>>> import numpy as np
>>> np.set_printoptions(suppress=True, linewidth=100)
>>> feats = np.load("case10.npy")
>>> feats
array([[ 1,  0,  0,  0,  0,  0,  0,  0,  0],
       [ 5,  1,  0,  0,  0,  0,  0,  0,  0],
       [-3, -8,  1,  0,  0,  0,  0,  0,  0],
       [ 8,  8,  5,  1,  0,  0,  0,  0,  0],
       [-1,  3, -7, -5,  1,  0,  0,  0,  0],
       [-4,  8,  0,  9,  1,  1,  0,  0,  0],
       [-1,  7, -9, -2, -5, -5,  1,  0,  0],
       [ 0, -9, -8,  0,  5,  0, -5,  1,  0],
       [ 4, -3,  4,  0, -5, -3,  9,  2,  1]])
>>> feats - feats[0]
array([[ 0,  0,  0,  0,  0,  0,  0,  0,  0],
       [ 4,  1,  0,  0,  0,  0,  0,  0,  0],
       [-4, -8,  1,  0,  0,  0,  0,  0,  0],
       [ 7,  8,  5,  1,  0,  0,  0,  0,  0],
       [-2,  3, -7, -5,  1,  0,  0,  0,  0],
       [-5,  8,  0,  9,  1,  1,  0,  0,  0],
       [-2,  7, -9, -2, -5, -5,  1,  0,  0],
       [-1, -9, -8,  0,  5,  0, -5,  1,  0],
       [ 3, -3,  4,  0, -5, -3,  9,  2,  1]])
>>> print(np.abs(feats).max())
9
>>> np.round(np.linalg.svd(feats, compute_uv=False), 2) + 0
array([19.83, 16.99, 13.67, 10.74,  6.91,  3.62,  0.96,  0.17,  0.  ])
>>> feats.sum(axis=0)
array([  9,   7, -14,   3,  -3,  -7,   5,   3,   1])
>>> np.linalg.matrix_rank(feats, rtol=0.1)
np.int64(6)
>>> [round(float(x), 2) for x in np.linalg.svd(feats, compute_uv=False)[:3]]
[19.83, 16.99, 13.67]
>>> np.linalg.cond(feats) > 100
np.True_
>>> round(np.linalg.norm(feats, 2) / np.linalg.norm(feats), 2)
np.float64(0.61)
>>> F = np.arange(32).reshape(8, 4) + 4
>>> F
array([[ 4,  5,  6,  7],
       [ 8,  9, 10, 11],
       [12, 13, 14, 15],
       [16, 17, 18, 19],
       [20, 21, 22, 23],
       [24, 25, 26, 27],
       [28, 29, 30, 31],
       [32, 33, 34, 35]])
>>> rank = np.linalg.matrix_rank(F)
>>> rank
np.int64(2)
>>> N = np.linalg.svd(F)[2][rank:].T
>>> print(np.allclose(F @ N, 0))
True
>>> print(N.shape)
(4, 2)
>>> np.linalg.matrix_rank(F.T @ F), np.linalg.matrix_rank(F @ F.T)
(np.int64(2), np.int64(2))
>>> [int(np.linalg.matrix_rank(np.delete(F, i, axis=0))) for i in range(8)]
[2, 2, 2, 2, 2, 2, 2, 2]
>>> np.round(N @ N.T, 2)
array([[ 0.3, -0.4, -0.1,  0.2],
       [-0.4,  0.7, -0.2, -0.1],
       [-0.1, -0.2,  0.7, -0.4],
       [ 0.2, -0.1, -0.4,  0.3]])
>>> F.mean(axis=0)
array([18., 19., 20., 21.])
>>> F.sum(axis=0)
array([144, 152, 160, 168])
>>> np.unravel_index(np.abs(F).argmax(), F.shape)
(np.int64(7), np.int64(3))
>>> np.diff(F, axis=0)
array([[4, 4, 4, 4],
       [4, 4, 4, 4],
       [4, 4, 4, 4],
       [4, 4, 4, 4],
       [4, 4, 4, 4],
       [4, 4, 4, 4],
       [4, 4, 4, 4]])
>>> print(np.linalg.matrix_rank(F))
2
>>> W1 = np.array([[3, -3, 9, 9], [1, 4, -3, 8], [-3, 1, -6, -5], [-5, 9, 2, 9]])
>>> c = np.array([1, 2, -2, 2])
>>> H = np.maximum(F @ W1 + c, 0)
>>> np.round((H > 0).mean(axis=0), 2)
array([0.  , 1.  , 0.88, 1.  ])
>>> (H > 0).astype(int)
array([[0, 1, 0, 1],
       [0, 1, 1, 1],
       [0, 1, 1, 1],
       [0, 1, 1, 1],
       [0, 1, 1, 1],
       [0, 1, 1, 1],
       [0, 1, 1, 1],
       [0, 1, 1, 1]])
>>> np.linalg.matrix_rank(H)
np.int64(3)
>>> Z = np.array([[-2, -2], [0, 1], [-3, 3], [2, 3]])
>>> print(W1 @ Z)
[[-15  45]
 [ 23  17]
 [ 14 -26]
 [ 22  52]]
>>> H @ Z
array([[ 222,  412],
       [ 375,  723],
       [ 519, 1043],
       [ 663, 1363],
       [ 807, 1683],
       [ 951, 2003],
       [1095, 2323],
       [1239, 2643]])
>>> mat = np.loadtxt("layer3.csv", delimiter=",")
>>> mat.round(2)
array([[0.67, 0.  , 0.  , 0.33, 0.  , 0.  ],
       [0.  , 1.  , 0.  , 0.  , 0.  , 0.  ],
       [0.25, 0.  , 0.5 , 0.25, 0.  , 0.  ],
       [0.  , 0.  , 0.  , 1.  , 0.  , 0.  ],
       [0.  , 0.  , 0.  , 0.5 , 0.5 , 0.  ],
       [0.  , 0.  , 0.33, 0.33, 0.  , 0.33]])
>>> u = np.array([0, 1])
>>> print(np.round(np.array([np.convolve(row, u, "same") for row in mat]), 2))
[[0.   0.67 0.   0.   0.33 0.  ]
 [0.   0.   1.   0.   0.   0.  ]
 [0.   0.25 0.   0.5  0.25 0.  ]
 [0.   0.   0.   0.   1.   0.  ]
 [0.   0.   0.   0.   0.5  0.5 ]
 [0.   0.   0.   0.33 0.33 0.  ]]
>>> np.correlate(mat[1], mat[3], "full")
array([0., 0., 0., 1., 0., 0., 0., 0., 0., 0., 0.])
>>> np.convolve(mat[1], u)
array([0., 0., 1., 0., 0., 0., 0.])
>>> O, V = np.linalg.qr(mat[:, :2])[0], np.linalg.qr(mat[:, 2:])[0]
>>> s = np.linalg.svd(O.T @ V, compute_uv=False)
>>> np.round(np.linalg.norm(O @ O.T - V @ V.T, 2), 2)
np.float64(1.0)
>>> np.round((mat + mat.T) / 2, 2)
array([[0.67, 0.  , 0.12, 0.17, 0.  , 0.  ],
       [0.  , 1.  , 0.  , 0.  , 0.  , 0.  ],
       [0.12, 0.  , 0.5 , 0.12, 0.  , 0.17],
       [0.17, 0.  , 0.12, 1.  , 0.25, 0.17],
       [0.  , 0.  , 0.  , 0.25, 0.5 , 0.  ],
       [0.  , 0.  , 0.17, 0.17, 0.  , 0.33]])
>>> out = np.linalg.inv(mat)
>>> np.round(np.linalg.det(mat) * out, 2)
array([[ 0.08,  0.  ,  0.  , -0.03,  0.  ,  0.  ],
       [ 0.  ,  0.06,  0.  ,  0.  ,  0.  ,  0.  ],
       [-0.04,  0.  ,  0.11, -0.01,  0.  ,  0.  ],
       [ 0.  ,  0.  ,  0.  ,  0.06,  0.  ,  0.  ],
       [ 0.  ,  0.  ,  0.  , -0.06,  0.11,  0.  ],
       [ 0.04,  0.  , -0.11, -0.04,  0.  ,  0.17]])
>>> (np.abs(out) > 1e-9).astype(int)
array([[1, 0, 0, 1, 0, 0],
       [0, 1, 0, 0, 0, 0],
       [1, 0, 1, 1, 0, 0],
       [0, 0, 0, 1, 0, 0],
       [0, 0, 0, 1, 1, 0],
       [1, 0, 1, 1, 0, 1]])
>>> round(np.linalg.det(mat) * np.linalg.det(out), 2)
np.float64(1.0)
>>> print(round(float(np.linalg.slogdet(mat)[0]), 2))
1.0
>>> data = np.load("m.npy")
>>> data
array([[-0.91,  1.36, -0.41, -0.14],
       [-2.08, -2.49,  0.61, -0.33],
       [-2.83, -3.96,  1.45, -1.26],
       [ 4.39, -1.26,  1.28, -0.66],
       [ 1.19,  1.64, -0.62,  0.56],
       [ 1.49,  1.42,  0.22, -0.74]])
>>> rank = np.linalg.matrix_rank(data)
>>> print(rank)
3
>>> N = np.linalg.svd(data)[2][rank:].T
>>> np.round(N @ N.T, 2)
array([[ 0.01, -0.02, -0.09, -0.05],
       [-0.02,  0.05,  0.19,  0.11],
       [-0.09,  0.19,  0.71,  0.4 ],
       [-0.05,  0.11,  0.4 ,  0.23]])
>>> [int(np.linalg.matrix_rank(data[:, :j + 1])) for j in range(4)]
[1, 2, 3, 3]
>>> left, s, Vh = np.linalg.svd(data)
>>> s.round(2) + 0
array([6.97, 4.84, 1.32, 0.  ])
>>> np.argmax(s[:-1] / (s[1:] + 1e-6)) + 1
np.int64(3)
>>> out = left[:, :3] @ np.diag(s[:3]) @ Vh[:3]
>>> np.linalg.matrix_rank(data, rtol=0.05)
np.int64(3)
>>> round(float(np.abs(data - out).max()), 2)
0.0
>>> np.unique(data.round(6), axis=0).shape
(6, 4)
>>> print(np.abs(np.diag(np.linalg.qr(data)[1])) > 1e-9)
[ True  True  True False]
>>> np.allclose(data[:-1].T @ np.linalg.lstsq(data[:-1].T, data[-1])[0], data[-1])
True
>>> ang = np.radians(154)
>>> R = np.eye(4)
>>> R[1, 1] = R[2, 2] = np.cos(ang)
>>> R[1, 2], R[2, 1] = -np.sin(ang), np.sin(ang)
>>> R.round(2)
array([[ 1.  ,  0.  ,  0.  ,  0.  ],
       [ 0.  , -0.9 , -0.44,  0.  ],
       [ 0.  ,  0.44, -0.9 ,  0.  ],
       [ 0.  ,  0.  ,  0.  ,  1.  ]])
>>> out = data @ R.T
>>> np.round(np.linalg.det(R), 2), round(float(np.trace(R)), 2)
(np.float64(1.0), 0.2)
>>> print(np.allclose(data @ data.T, out @ out.T))
True
>>> arr = np.loadtxt("x.csv", delimiter=",")
>>> arr
array([[  8.88,   3.04, -10.51],
       [  7.17,   2.52,  -8.57],
       [  5.41,   1.98,  -6.58],
       [  0.37,   0.43,  -0.71],
       [ -0.69,   0.1 ,   0.6 ],
       [ -1.36,  -0.14,   1.53],
       [ -1.36,  -0.14,   1.54],
       [ -1.35,  -0.15,   1.56],
       [ -1.14,  -0.13,   1.39],
       [ -1.08,  -0.12,   1.33],
       [ -0.29,  -0.01,   0.4 ],
       [ -0.24,  -0.01,   0.33],
       [ -0.11,   0.  ,   0.16],
       [ -0.07,   0.  ,   0.1 ],
       [ -0.05,   0.  ,   0.08],
       [ -0.05,   0.  ,   0.07],
       [  0.26,  -0.03,  -0.45],
       [  0.34,  -0.14,  -0.77],
       [  0.31,  -0.19,  -0.82],
       [  0.05,  -0.43,  -0.86],
       [ -0.15,  -0.56,  -0.8 ],
       [ -1.74,  -1.41,   0.12],
       [ -2.1 ,  -1.58,   0.36],
       [ -2.66,  -1.84,   0.75],
       [ -2.84,  -1.93,   0.88],
       [ -7.32,  -3.86,   4.34],
       [ -8.72,  -4.45,   5.47],
       [-14.53,  -6.78,  10.32],
       [-14.89,  -6.93,  10.63],
       [-15.05,  -6.99,  10.76],
       [-16.35,  -7.5 ,  11.87],
       [-18.91,  -8.5 ,  14.07],
       [-19.8 ,  -8.85,  14.84],
       [-22.47,  -9.88,  17.16],
       [-22.47,  -9.88,  17.16],
       [-25.77, -11.15,  20.04]])
>>> np.argsort(-np.linalg.norm(arr, axis=0).round(6), kind="stable")[:3]
array([0, 2, 1])
>>> round(np.log10(np.linalg.cond(arr)))
2
>>> np.linalg.matrix_rank(arr, rtol=0.1)
np.int64(1)
>>> np.linalg.cond(arr) > 100
np.False_
>>> [round(float(x), 2) for x in np.linalg.svd(arr, compute_uv=False)[:3]]
[80.89, 6.34, 0.97]
>>> z = arr[:, 1] > np.median(arr[:, 1])
>>> u = arr[z].mean(axis=0) - arr[~z].mean(axis=0)
>>> ((arr - arr.mean(axis=0)) @ u > 0).astype(int)
array([1, 1, 1, 1, 1, 1, 1, 1, 1, 1, 1, 1, 1, 1, 1, 1, 1, 1, 1, 1, 1, 1, 1, 1, 1, 0, 0, 0, 0, 0, 0,
       0, 0, 0, 0, 0])
>>> np.argsort(-np.abs(u).round(6), kind="stable")
array([0, 2, 1])
>>> z.astype(int)
array([1, 1, 1, 1, 1, 1, 1, 1, 1, 1, 1, 1, 1, 1, 1, 1, 1, 1, 0, 0, 0, 0, 0, 0, 0, 0, 0, 0, 0, 0, 0,
       0, 0, 0, 0, 0])
>>> rng = np.random.default_rng(1)
>>> out = arr + rng.integers(-2, 3, (36, 1)) @ rng.integers(-2, 3, (1, 3))
>>> out.round(2)
array([[  8.88,   3.04, -10.51],
       [  7.17,   2.52,  -8.57],
       [  7.41,   0.98,  -6.58],
       [  4.37,  -1.57,  -0.71],
       [ -4.69,   2.1 ,   0.6 ],
       [ -5.36,   1.86,   1.53],
       [  2.64,  -2.14,   1.54],
       [  2.65,  -2.15,   1.56],
       [ -3.14,   0.87,   1.39],
       [ -3.08,   0.88,   1.33],
       [  3.71,  -2.01,   0.4 ],
       [ -0.24,  -0.01,   0.33],
       [ -2.11,   1.  ,   0.16],
       [  3.93,  -2.  ,   0.1 ],
       [ -2.05,   1.  ,   0.08],
       [ -0.05,   0.  ,   0.07],
       [  2.26,  -1.03,  -0.45],
       [  0.34,  -0.14,  -0.77],
       [ -3.69,   1.81,  -0.82],
       [ -3.95,   1.57,  -0.86],
       [  3.85,  -2.56,  -0.8 ],
       [  0.26,  -2.41,   0.12],
       [  1.9 ,  -3.58,   0.36],
       [ -2.66,  -1.84,   0.75],
       [  1.16,  -3.93,   0.88],
       [ -9.32,  -2.86,   4.34],
       [ -8.72,  -4.45,   5.47],
       [-12.53,  -7.78,  10.32],
       [-18.89,  -4.93,  10.63],
       [-17.05,  -5.99,  10.76],
       [-20.35,  -5.5 ,  11.87],
       [-18.91,  -8.5 ,  14.07],
       [-15.8 , -10.85,  14.84],
       [-26.47,  -7.88,  17.16],
       [-24.47,  -8.88,  17.16],
       [-25.77, -11.15,  20.04]])
>>> np.round(out - arr, 2)
array([[ 0.,  0.,  0.],
       [ 0.,  0.,  0.],
       [ 2., -1.,  0.],
       [ 4., -2.,  0.],
       [-4.,  2.,  0.],
       [-4.,  2.,  0.],
       [ 4., -2.,  0.],
       [ 4., -2.,  0.],
       [-2.,  1.,  0.],
       [-2.,  1.,  0.],
       [ 4., -2.,  0.],
       [ 0.,  0.,  0.],
       [-2.,  1.,  0.],
       [ 4., -2.,  0.],
       [-2.,  1.,  0.],
       [ 0.,  0.,  0.],
       [ 2., -1.,  0.],
       [ 0.,  0.,  0.],
       [-4.,  2.,  0.],
       [-4.,  2.,  0.],
       [ 4., -2.,  0.],
       [ 2., -1.,  0.],
       [ 4., -2.,  0.],
       [ 0.,  0.,  0.],
       [ 4., -2.,  0.],
       [-2.,  1.,  0.],
       [ 0.,  0.,  0.],
       [ 2., -1.,  0.],
       [-4.,  2.,  0.],
       [-2.,  1.,  0.],
       [-4.,  2.,  0.],
       [ 0.,  0.,  0.],
       [ 4., -2.,  0.],
       [-4.,  2.,  0.],
       [-2.,  1.,  0.],
       [ 0.,  0.,  0.]])
>>> np.linalg.matrix_rank(out - arr, tol=1e-8)
np.int64(1)
